$ python3 -q
>>> import numpy as np
>>> np.set_printoptions(precision=1, suppress=True, linewidth=120)
>>> X = np.loadtxt("layer4.csv", delimiter=",")
>>> X
array([[ 1.,  3.,  1.,  3.,  1.,  3.],
       [-5., -5., -5., -5., -5., -5.],
       [-5., -1., -5., -1., -5., -1.],
       [ 1.,  3.,  1.,  3.,  1.,  3.],
       [-5., -5., -5., -5., -5., -5.],
       [-5., -1., -5., -1., -5., -1.]])
>>> Uu, s, vt = np.linalg.svd(X, full_matrices=False)
>>> Uu.shape, s.shape, vt.shape
((6, 6), (6,), (6, 6))
>>> (s > 1e-8).sum()
np.int64(2)
>>> round(float(np.sqrt((s ** 2).sum())), 1), round(float(np.linalg.norm(X)), 1)
(22.7, 22.7)
>>> np.round(Uu.T @ Uu, 1) + 0
array([[1., 0., 0., 0., 0., 0.],
       [0., 1., 0., 0., 0., 0.],
       [0., 0., 1., 0., 0., 0.],
       [0., 0., 0., 1., 0., 0.],
       [0., 0., 0., 0., 1., 0.],
       [0., 0., 0., 0., 0., 1.]])
>>> np.abs(vt[0])
array([0.5, 0.4, 0.5, 0.4, 0.5, 0.4])
>>> np.cumsum(s ** 2) / np.sum(s ** 2)
array([0.9, 1. , 1. , 1. , 1. , 1. ])
>>> np.round(Uu.T @ X @ vt.T, 1) + 0
array([[21.5,  0. ,  0. ,  0. ,  0. ,  0. ],
       [ 0. ,  7.4,  0. ,  0. ,  0. ,  0. ],
       [ 0. ,  0. ,  0. ,  0. ,  0. ,  0. ],
       [ 0. ,  0. ,  0. ,  0. ,  0. ,  0. ],
       [ 0. ,  0. ,  0. ,  0. ,  0. ,  0. ],
       [ 0. ,  0. ,  0. ,  0. ,  0. ,  0. ]])
>>> Uu, s, vt = np.linalg.svd(X)
>>> V = vt[:(s > 1e-8).sum()]
>>> rng = np.random.default_rng(3477)
>>> vec = X[4] + 3 * X[3] + rng.integers(2) * np.eye(6)[0]
>>> vec
array([-1.,  4., -2.,  4., -2.,  4.])
>>> round(np.linalg.norm(vec - V.T @ V @ vec), 1)
np.float64(0.8)
>>> np.allclose(V.T @ V @ vec, vec)
False
>>> np.linalg.matrix_rank(np.vstack([X, vec]))
np.int64(3)
>>> np.diag(V.T @ V)
array([0.3, 0.3, 0.3, 0.3, 0.3, 0.3])
>>> np.linalg.lstsq(X[:-1].T, X[-1])[2]
np.int32(2)
>>> np.unique(X.round(6), axis=0).shape
(3, 6)
>>> np.allclose(X[:-1].T @ np.linalg.lstsq(X[:-1].T, X[-1])[0], X[-1])
True
>>> idx = rng.permutation(6)
>>> idx
array([4, 0, 5, 3, 2, 1])
>>> Y = X[idx][:, idx]
>>> np.trace(Y)
np.float64(-12.0)
>>> Y
array([[-5., -5., -5., -5., -5., -5.],
       [ 1.,  1.,  3.,  3.,  1.,  3.],
       [-5., -5., -1., -1., -5., -1.],
       [ 1.,  1.,  3.,  3.,  1.,  3.],
       [-5., -5., -1., -1., -5., -1.],
       [-5., -5., -5., -5., -5., -5.]])
>>> C2 = X.T @ X
>>> np.linalg.matrix_rank(C2)
np.int64(2)
>>> K = np.loadtxt("block19.csv", delimiter=",")
>>> K
array([[ 0.,  0.,  0.,  0.,  0.],
       [ 0.,  1.,  0.,  0.,  0.],
       [ 0.,  0.,  3.,  0.,  0.],
       [ 0.,  0.,  0., -2.,  0.],
       [ 0.,  0.,  0.,  0., -2.]])
>>> W1 = np.array([[2, 0, -2], [2, -1, -1], [-2, 1, -1], [-2, 0, -2], [-1, -1, 2]])
>>> c = np.array([-3, -2, -2])
>>> act = np.maximum(K @ W1 + c, 0)
>>> np.linalg.matrix_rank(act)
np.int64(2)
>>> act
array([[0., 0., 0.],
       [0., 0., 0.],
       [0., 1., 0.],
       [1., 0., 2.],
       [0., 0., 0.]])
>>> W2 = np.array([[1, -1, -3], [-2, 0, 0], [-3, 0, -2]])
>>> act @ W2
array([[ 0.,  0.,  0.],
       [ 0.,  0.,  0.],
       [-2.,  0.,  0.],
       [-5., -1., -7.],
       [ 0.,  0.,  0.]])
>>> W0 = np.load("arr.npy")
>>> W0
array([[ 4,  4,  4,  4,  4,  4,  4],
       [ 4,  8,  8,  8,  8,  8,  8],
       [ 4,  8, 12, 12, 12, 12, 12],
       [ 4,  8, 12, 16, 16, 16, 16],
       [ 4,  8, 12, 16, 20, 20, 20],
       [ 4,  8, 12, 16, 20, 24, 24],
       [ 4,  8, 12, 16, 20, 24, 28]])
>>> vec = np.ones(7)
>>> for _ in range(3):
...     vec = W0 @ vec
...     vec /= np.linalg.norm(vec)
...     print(round(vec @ W0 @ vec, 1))
... 
91.4
91.5
91.5
>>> round(np.linalg.eigvalsh(W0)[-1], 1)
np.float64(91.5)
>>> vec
array([0.1, 0.2, 0.3, 0.4, 0.4, 0.5, 0.5])
